% ipython --no-banner

In [1]: import numpy as np

In [2]: np.set_printoptions(precision=1, suppress=True, linewidth=120, floatmode="fixed")

In [3]: def tidy(a):
   ...:     return np.round(a, 1) + 0
   ...: 

In [4]: K = np.load("dump.npy")

In [5]: tidy(K)
Out[5]: 
array([[ 0.3, -0.7, -0.7],
       [-0.7,  0.3, -0.7],
       [-0.7, -0.7,  0.3]])

In [6]: np.linalg.norm(K, axis=1).argmax()
Out[6]: np.int64(0)

In [7]: tidy(np.linalg.norm(K, "nuc"))
Out[7]: np.float64(3.0)

In [8]: tidy(K[1] @ K[2])
Out[8]: np.float64(0.0)

In [9]: tidy(K @ (-1.0) ** np.arange(3))
Out[9]: array([ 0.3, -1.7,  0.3])

In [10]: np.allclose(K @ K.T, K.T @ K)
Out[10]: True

In [11]: tidy((K @ K)[0])
Out[11]: array([1.0, 0.0, 0.0])

In [12]: x = np.array([0, 4, 1])

In [13]: tidy(np.linalg.norm(x)), tidy(np.linalg.norm(K @ x))
Out[13]: (np.float64(4.1), np.float64(4.1))

In [14]: tidy(K.T @ (K @ x))
Out[14]: array([0.0, 4.0, 1.0])

In [15]: 3 - np.linalg.matrix_rank(K - np.eye(3), tol=1e-8)
Out[15]: np.int64(2)

In [16]: tidy(np.sort(np.abs(np.degrees(np.angle(np.linalg.eigvals(K))))))
Out[16]: array([  0.0,   0.0, 180.0])

In [17]: tidy(np.abs(np.linalg.eigvals(K)))
Out[17]: array([1.0, 1.0, 1.0])

In [18]: tidy(np.linalg.det(K))
Out[18]: np.float64(-1.0)

In [19]: (K - K.T) / 2
Out[19]: 
array([[0.0, 0.0, 0.0],
       [0.0, 0.0, 0.0],
       [0.0, 0.0, 0.0]])

In [20]: tidy((K + K.T) / 2)
Out[20]: 
array([[ 0.3, -0.7, -0.7],
       [-0.7,  0.3, -0.7],
       [-0.7, -0.7,  0.3]])

In [21]: tidy(K @ K)
Out[21]: 
array([[1.0, 0.0, 0.0],
       [0.0, 1.0, 0.0],
       [0.0, 0.0, 1.0]])

In [22]: tidy(np.sort(np.abs(np.linalg.eigvals(K))))
Out[22]: array([1.0, 1.0, 1.0])

In [23]: K.inv()
---------------------------------------------------------------------------
AttributeError                            Traceback (most recent call last)
Cell In[23], line 1
----> 1 K.inv()

AttributeError: 'numpy.ndarray' object has no attribute 'inv'

In [24]: J = np.loadtxt("run4.csv", delimiter=",")

In [25]: J
Out[25]: 
array([[1.0, 0.0],
       [0.0, 1.0]])

In [26]: tidy(np.sort(np.abs(np.linalg.eigvals(J)))[::-1])
Out[26]: array([1.0, 1.0])

In [27]: J @ np.ones(2)
Out[27]: array([1.0, 1.0])

In [28]: pr = np.eye(2)[0]

In [29]: for _ in range(5):
    ...:     pr = pr @ J
    ...:     print(pr.round(1))
    ...: 
[1.0 0.0]
[1.0 0.0]
[1.0 0.0]
[1.0 0.0]
[1.0 0.0]

In [30]: x = np.array([3, 5])

In [31]: y = J @ x

In [32]: y
Out[32]: array([3.0, 5.0])

In [33]: tidy(np.linalg.solve(J.T, J[0]))
Out[33]: array([1.0, 0.0])

In [34]: tidy(np.linalg.solve(J, y))
Out[34]: array([3.0, 5.0])

In [35]: tidy(np.linalg.solve(J, y + J[:, 0]))
Out[35]: array([4.0, 5.0])

In [36]: ev, V = np.linalg.eig(J)

In [37]: J @ V[:, 0] - ev[0] * V[:, 0]
Out[37]: array([0.0, 0.0])

In [38]: tidy(np.sort(np.linalg.eigvals(np.linalg.inv(J))))
Out[38]: array([1.0, 1.0])

In [39]: tidy(np.sort(np.linalg.eigvals(J.T)))
Out[39]: array([1.0, 1.0])

In [40]: np.prod(ev)
Out[40]: np.float64(1.0)

In [41]: tidy(np.linalg.norm(J, axis=0))
Out[41]: array([1.0, 1.0])

In [42]: tidy(np.linalg.norm(J, 2))
Out[42]: np.float64(1.0)

In [43]: ev, V = np.linalg.eigh(J)

In [44]: x = np.array([-1, 1])

In [45]: x @ J @ x
Out[45]: np.float64(2.0)

In [46]: V * np.abs(ev) @ V.T
Out[46]: 
array([[1.0, 0.0],
       [0.0, 1.0]])

In [47]: x @ J @ x / (x @ x), ev[0], ev[-1]
Out[47]: (np.float64(1.0), np.float64(1.0), np.float64(1.0))

In [48]: tidy(np.linalg.eigvalsh(J[1:, 1:]))
Out[48]: array([1.0])

In [49]: np.abs(J).sum(axis=1).max(), np.abs(ev).max()
Out[49]: (np.float64(1.0), np.float64(1.0))

In [50]: A2 = np.array([[1, -2], [-2, 0], [0, -2]])

In [51]: m1 = np.tile(A2, (2, 3))

In [52]: m1
Out[52]: 
array([[ 1, -2,  1, -2,  1, -2],
       [-2,  0, -2,  0, -2,  0],
       [ 0, -2,  0, -2,  0, -2],
       [ 1, -2,  1, -2,  1, -2],
       [-2,  0, -2,  0, -2,  0],
       [ 0, -2,  0, -2,  0, -2]])

In [53]: # columns 0 and 2 are equal

In [54]: t3 = np.stack([m1, 3 * m1, m1[::-1]])

In [55]: t3.sum(axis=0)
Out[55]: 
array([[  4, -10,   4, -10,   4, -10],
       [-10,   0, -10,   0, -10,   0],
       [  1, -10,   1, -10,   1, -10],
       [  4, -10,   4, -10,   4, -10],
       [-10,   0, -10,   0, -10,   0],
       [  1, -10,   1, -10,   1, -10]])

In [56]: tidy(np.linalg.det(t3))
Out[56]: array([0.0, 0.0, 0.0])

In [57]: np.einsum("bij,cij->bc", t3, t3)
Out[57]: 
array([[ 78, 234,  72],
       [234, 702, 216],
       [ 72, 216,  78]])

In [58]: np.linalg.matrix_rank(t3)
Out[58]: array([2, 2, 2])

In [59]: tidy(np.linalg.norm(t3, axis=(1, 2)))
Out[59]: array([ 8.8, 26.5,  8.8])

In [60]: (t3 @ m1.T).shape
Out[60]: (3, 6, 6)

In [61]: np.linalg.matrix_rank(t3.reshape(3, -1))
Out[61]: np.int64(2)

In [62]: left, sigma, Vt = np.linalg.svd(m1)

In [63]: V = Vt[:(sigma > 1e-8).sum()]

In [64]: rng = np.random.default_rng(76)

In [65]: x = m1[4] + -2 * m1[5] + rng.integers(2) * np.eye(6)[3]

In [66]: x
Out[66]: array([-2.0,  4.0, -2.0,  5.0, -2.0,  4.0])

In [67]: tidy(V.T @ V)
Out[67]: 
array([[0.3, 0.0, 0.3, 0.0, 0.3, 0.0],
       [0.0, 0.3, 0.0, 0.3, 0.0, 0.3],
       [0.3, 0.0, 0.3, 0.0, 0.3, 0.0],
       [0.0, 0.3, 0.0, 0.3, 0.0, 0.3],
       [0.3, 0.0, 0.3, 0.0, 0.3, 0.0],
       [0.0, 0.3, 0.0, 0.3, 0.0, 0.3]])

In [68]: np.linalg.matrix_rank(np.vstack([m1, x]))
Out[68]: np.int64(3)

In [69]: tidy(np.linalg.norm(x - V.T @ V @ x))
Out[69]: np.float64(0.8)

In [70]: tidy(np.diag(V.T @ V))
Out[70]: array([0.3, 0.3, 0.3, 0.3, 0.3, 0.3])

In [71]: W0 = np.load("out18.npy")

In [72]: W0
Out[72]: 
array([[-1.0,  0.0,  2.0,  0.0],
       [ 0.0, -2.0,  0.0,  0.0],
       [ 2.0,  0.0,  2.0,  0.0],
       [ 0.0,  0.0,  0.0, -2.0]])

In [73]: # 3 blocks once reordered

In [74]: A2 = np.array([[1, 3], [3, 3]])

In [75]: Z = np.kron(A2, W0)

In [76]: Z
Out[76]: 
array([[-1.0,  0.0,  2.0,  0.0, -3.0,  0.0,  6.0,  0.0],
       [ 0.0, -2.0,  0.0,  0.0,  0.0, -6.0,  0.0,  0.0],
       [ 2.0,  0.0,  2.0,  0.0,  6.0,  0.0,  6.0,  0.0],
       [ 0.0,  0.0,  0.0, -2.0,  0.0,  0.0,  0.0, -6.0],
       [-3.0,  0.0,  6.0,  0.0, -3.0,  0.0,  6.0,  0.0],
       [ 0.0, -6.0,  0.0,  0.0,  0.0, -6.0,  0.0,  0.0],
       [ 6.0,  0.0,  6.0,  0.0,  6.0,  0.0,  6.0,  0.0],
       [ 0.0,  0.0,  0.0, -6.0,  0.0,  0.0,  0.0, -6.0]])

In [77]: np.linalg.matrix_rank(Z)
Out[77]: np.int64(8)

In [78]: Z.shape
Out[78]: (8, 8)

In [79]: z = rng.permutation(8)

In [80]: A2 = Z[:, z] * rng.choice([-1, 1], 8)

In [81]: A2
Out[81]: 
array([[-3.0, -0.0, -2.0,  1.0, -6.0,  0.0, -0.0,  0.0],
       [ 0.0, -0.0, -0.0, -0.0, -0.0, -2.0, -0.0, -6.0],
       [ 6.0, -0.0, -2.0, -2.0, -6.0,  0.0, -0.0,  0.0],
       [ 0.0,  6.0, -0.0, -0.0, -0.0,  0.0,  2.0,  0.0],
       [-3.0, -0.0, -6.0,  3.0, -6.0,  0.0, -0.0,  0.0],
       [ 0.0, -0.0, -0.0, -0.0, -0.0, -6.0, -0.0, -6.0],
       [ 6.0, -0.0, -6.0, -6.0, -6.0,  0.0, -0.0,  0.0],
       [ 0.0,  6.0, -0.0, -0.0, -0.0,  0.0,  6.0,  0.0]])

In [82]: left, _, Vt = np.linalg.svd(Z.T @ A2)

In [83]: tidy(np.linalg.lstsq(Z, A2)[0])
Out[83]: 
array([[ 0.0,  0.0,  0.0, -1.0,  0.0,  0.0,  0.0,  0.0],
       [ 0.0,  0.0,  0.0,  0.0,  0.0,  1.0,  0.0,  0.0],
       [ 0.0,  0.0, -1.0,  0.0,  0.0,  0.0,  0.0,  0.0],
       [ 0.0,  0.0,  0.0,  0.0,  0.0,  0.0, -1.0,  0.0],
       [ 1.0,  0.0,  0.0,  0.0,  0.0,  0.0,  0.0,  0.0],
       [ 0.0,  0.0,  0.0,  0.0,  0.0,  0.0,  0.0,  1.0],
       [ 0.0,  0.0,  0.0,  0.0, -1.0,  0.0,  0.0,  0.0],
       [ 0.0, -1.0,  0.0,  0.0,  0.0,  0.0,  0.0,  0.0]])

In [84]: tidy(left @ Vt)
Out[84]: 
array([[ 0.0,  0.0,  0.0, -1.0,  0.0,  0.0,  0.0,  0.0],
       [ 0.0,  0.0,  0.0,  0.0,  0.0,  1.0,  0.0,  0.0],
       [ 0.0,  0.0, -1.0,  0.0,  0.0,  0.0,  0.0,  0.0],
       [ 0.0,  0.0,  0.0,  0.0,  0.0,  0.0, -1.0,  0.0],
       [ 1.0,  0.0,  0.0,  0.0,  0.0,  0.0,  0.0,  0.0],
       [ 0.0,  0.0,  0.0,  0.0,  0.0,  0.0,  0.0,  1.0],
       [ 0.0,  0.0,  0.0,  0.0, -1.0,  0.0,  0.0,  0.0],
       [ 0.0, -1.0,  0.0,  0.0,  0.0,  0.0,  0.0,  0.0]])
